In [1]: import numpy as np

In [2]: np.set_printoptions(precision=1, suppress=True, linewidth=140)

In [3]: feats = np.load("data.npy")

In [4]: feats
Out[4]: 
array([[-1, -3, -1, -3],
       [ 0,  3,  0,  3],
       [-1, -3, -1, -3],
       [ 0,  3,  0,  3]])

In [5]: np.allclose(feats @ feats.T, feats.T @ feats)
Out[5]: False

In [6]: np.round(np.sort(np.abs(np.linalg.eigvals(feats))), 1) + 0
Out[6]: array([0., 0., 2., 6.])

In [7]: (feats + feats.T) / 2
Out[7]: 
array([[-1. , -1.5, -1. , -1.5],
       [-1.5,  3. , -1.5,  3. ],
       [-1. , -1.5, -1. , -1.5],
       [-1.5,  3. , -1.5,  3. ]])

In [8]: np.round(np.linalg.det(feats), 1)
Out[8]: np.float64(0.0)

In [9]: round(np.abs(np.linalg.eigvals(feats)).max(), 1)
Out[9]: np.float64(6.0)

In [10]: feats @ feats
Out[10]: 
array([[  2, -12,   2, -12],
       [  0,  18,   0,  18],
       [  2, -12,   2, -12],
       [  0,  18,   0,  18]])

In [11]: np.round(np.linalg.det(feats.T), 1)
Out[11]: np.float64(0.0)

In [12]: round(np.linalg.det(feats[::-1]), 1)
Out[12]: np.float64(0.0)

In [13]: np.einsum("ii->", feats)
Out[13]: np.int64(4)

In [14]: np.round(np.linalg.eigvals(feats).sum().real, 1)
Out[14]: np.float64(4.0)

In [15]: np.round(np.poly(feats), 1) + 0
Out[15]: array([  1.,  -4., -12.,   0.,   0.])

In [16]: np.round(np.linalg.eigvals(feats), 1) + 0
Out[16]: array([ 0., -2.,  6.,  0.])

In [17]: rank = np.linalg.matrix_rank(feats)

In [18]: rank
Out[18]: np.int64(2)

In [19]: ns = np.linalg.svd(feats)[2][rank:].T

In [20]: [int(np.linalg.matrix_rank(feats[:, :j + 1])) for j in range(4)]
Out[20]: [1, 2, 2, 2]

In [21]: [int(np.linalg.matrix_rank(feats[:i])) for i in range(1, len(feats) + 1)]
Out[21]: [1, 2, 2, 2]

In [22]: np.linalg.matrix_rank(feats.T @ feats), np.linalg.matrix_rank(feats @ feats.T)
Out[22]: (np.int64(2), np.int64(2))

In [23]: np.round(ns @ ns.T, 1) + 0
Out[23]: 
array([[ 0.5,  0. , -0.5,  0. ],
       [ 0. ,  0.5,  0. , -0.5],
       [-0.5,  0. ,  0.5,  0. ],
       [ 0. , -0.5,  0. ,  0.5]])

In [24]: [int(np.linalg.matrix_rank(np.delete(feats, i, axis=0))) for i in range(4)]
Out[24]: [2, 2, 2, 2]

In [25]: W0 = np.loadtxt("m.csv", delimiter=",")

In [26]: W0
Out[26]: 
array([[ 1.6, -0.4,  1.5, -1.2, -1. ,  0.8,  0.5, -2.7, -1. ],
       [ 0.2, -1.2,  0.7, -0.4,  0.4, -0.7, -0.8, -1.7, -1.1],
       [ 1.5, -0.5,  1.1, -0.7, -0.8,  0.2,  0.3, -2.6, -1.1],
       [-2.3,  1.2,  0.7, -1.3, -0.9,  0.5,  0.1, -0.2, -0.5],
       [-0.9, -0.5, -2.1,  0.3, -0.2, -0.4,  0.9, -0.7, -0.2],
       [-0.3,  1.2, -1.6, -0.3,  1. ,  0. , -1.5, -0.9, -1.4],
       [ 0.5,  1.4, -0.9,  1.2, -0.1,  0.9,  0.9, -0.8,  2.2],
       [-1.5, -0.5, -2. , -0.5, -1.1, -0.7,  0.4,  0.5, -1.2],
       [-0.4,  0.8, -2.9, -0.9,  0.3, -0.7, -1.2,  2.2, -0.3],
       [ 0.8,  1.5, -1.7,  0.1,  0.9, -0.9,  1.9,  0. , -1.6],
       [-0.3, -1.2,  0.2,  0.6,  0.6,  0.3, -0.3, -0.3, -2.4]])

In [27]: O, R = np.linalg.qr(W0)

In [28]: np.round(abs(R[0, 0]), 1), round(float(np.linalg.norm(W0[:, 0])), 1)
Out[28]: (np.float64(3.8), 3.8)

In [29]: np.round(O.T @ O, 1) + 0
Out[29]: 
array([[1., 0., 0., 0., 0., 0., 0., 0., 0.],
       [0., 1., 0., 0., 0., 0., 0., 0., 0.],
       [0., 0., 1., 0., 0., 0., 0., 0., 0.],
       [0., 0., 0., 1., 0., 0., 0., 0., 0.],
       [0., 0., 0., 0., 1., 0., 0., 0., 0.],
       [0., 0., 0., 0., 0., 1., 0., 0., 0.],
       [0., 0., 0., 0., 0., 0., 1., 0., 0.],
       [0., 0., 0., 0., 0., 0., 0., 1., 0.],
       [0., 0., 0., 0., 0., 0., 0., 0., 1.]])

In [30]: np.allclose(R.T @ R, W0.T @ W0)
Out[30]: True

In [31]: np.trace(O @ O.T)
Out[31]: np.float64(9.0)

In [32]: vec = np.array([6, -6, -2, 5, -9, -8, -6, -2, 7])

In [33]: target = W0 @ vec

In [34]: target
Out[34]: array([  1. ,   7.5,   7.6, -28.5,   2.9, -15.3,   7.7,  -0.8,  -2.3, -23.8, -14.2])

In [35]: rng = np.random.default_rng(73)

In [36]: target = target + 0.1 * rng.normal(size=11)

In [37]: target
Out[37]: array([  0.9,   7.6,   7.6, -28.5,   2.9, -15.5,   7.8,  -0.9,  -2.4, -23.7, -14.4])

In [38]: b, *_ = np.linalg.lstsq(W0, target)

In [39]: np.round(np.linalg.norm(target - W0 @ b), 1)
Out[39]: np.float64(0.1)

In [40]: b.round()
Out[40]: array([ 6., -6., -2.,  5., -9., -8., -6., -2.,  7.])

In [41]: t = np.radians(15)

In [42]: R = np.eye(9)

In [43]: R[0, 0] = R[4, 4] = np.cos(t)

In [44]: R[0, 4], R[4, 0] = -np.sin(t), np.sin(t)

In [45]: R
Out[45]: 
array([[ 1. ,  0. ,  0. ,  0. , -0.3,  0. ,  0. ,  0. ,  0. ],
       [ 0. ,  1. ,  0. ,  0. ,  0. ,  0. ,  0. ,  0. ,  0. ],
       [ 0. ,  0. ,  1. ,  0. ,  0. ,  0. ,  0. ,  0. ,  0. ],
       [ 0. ,  0. ,  0. ,  1. ,  0. ,  0. ,  0. ,  0. ,  0. ],
       [ 0.3,  0. ,  0. ,  0. ,  1. ,  0. ,  0. ,  0. ,  0. ],
       [ 0. ,  0. ,  0. ,  0. ,  0. ,  1. ,  0. ,  0. ,  0. ],
       [ 0. ,  0. ,  0. ,  0. ,  0. ,  0. ,  1. ,  0. ,  0. ],
       [ 0. ,  0. ,  0. ,  0. ,  0. ,  0. ,  0. ,  1. ,  0. ],
       [ 0. ,  0. ,  0. ,  0. ,  0. ,  0. ,  0. ,  0. ,  1. ]])

In [46]: B = W0 @ R.T

In [47]: B.round(1) + 0
Out[47]: 
array([[ 1.8, -0.4,  1.5, -1.2, -0.6,  0.8,  0.5, -2.7, -1. ],
       [ 0.1, -1.2,  0.7, -0.4,  0.4, -0.7, -0.8, -1.7, -1.1],
       [ 1.7, -0.5,  1.1, -0.7, -0.4,  0.2,  0.3, -2.6, -1.1],
       [-2. ,  1.2,  0.7, -1.3, -1.5,  0.5,  0.1, -0.2, -0.5],
       [-0.8, -0.5, -2.1,  0.3, -0.4, -0.4,  0.9, -0.7, -0.2],
       [-0.5,  1.2, -1.6, -0.3,  0.9,  0. , -1.5, -0.9, -1.4],
       [ 0.5,  1.4, -0.9,  1.2,  0. ,  0.9,  0.9, -0.8,  2.2],
       [-1.2, -0.5, -2. , -0.5, -1.5, -0.7,  0.4,  0.5, -1.2],
       [-0.5,  0.8, -2.9, -0.9,  0.2, -0.7, -1.2,  2.2, -0.3],
       [ 0.5,  1.5, -1.7,  0.1,  1.1, -0.9,  1.9,  0. , -1.6],
       [-0.4, -1.2,  0.2,  0.6,  0.5,  0.3, -0.3, -0.3, -2.4]])

In [48]: round(np.linalg.det(R), 1), np.round(np.trace(R), 1)
Out[48]: (np.float64(1.0), np.float64(8.9))

In [49]: np.abs(B - W0).max(axis=0)
Out[49]: array([0.3, 0. , 0. , 0. , 0.6, 0. , 0. , 0. , 0. ])

In [50]: np.linalg.svd(W0, compute_uv=False), np.linalg.svd(B, compute_uv=False)
Out[50]: 
(array([6.9, 5.2, 4.2, 3.4, 3. , 2.5, 2.3, 1.3, 0.5]),
 array([6.9, 5.2, 4.2, 3.4, 3. , 2.5, 2.3, 1.3, 0.5]))

In [51]: np.allclose(np.linalg.norm(W0, axis=1), np.linalg.norm(B, axis=1))
Out[51]: True

In [52]: B = np.c_[W0[:, :3] @ np.array([[2, 3, 0], [1, -2, -1], [-1, 0, 2]]), np.array([-3, 0, 1, -2, 3, 1, 0, -1, 2, 2, 3])]

In [53]: B
Out[53]: 
array([[ 1.3,  5.6,  3.4, -3. ],
       [-1.5,  3. ,  2.6,  0. ],
       [ 1.4,  5.5,  2.7,  1. ],
       [-4.1, -9.3,  0.2, -2. ],
       [-0.2, -1.7, -3.7,  3. ],
       [ 2.2, -3.3, -4.4,  1. ],
       [ 3.3, -1.3, -3.2,  0. ],
       [-1.5, -3.5, -3.5, -1. ],
       [ 2.9, -2.8, -6.6,  2. ],
       [ 4.8, -0.6, -4.9,  2. ],
       [-2. ,  1.5,  1.6,  3. ]])

In [54]: np.linalg.norm(np.linalg.qr(W0)[0].T @ B, axis=0) ** 2 / ((B ** 2).sum(axis=0) + 1e-12)
Out[54]: array([1. , 1. , 1. , 0.7])
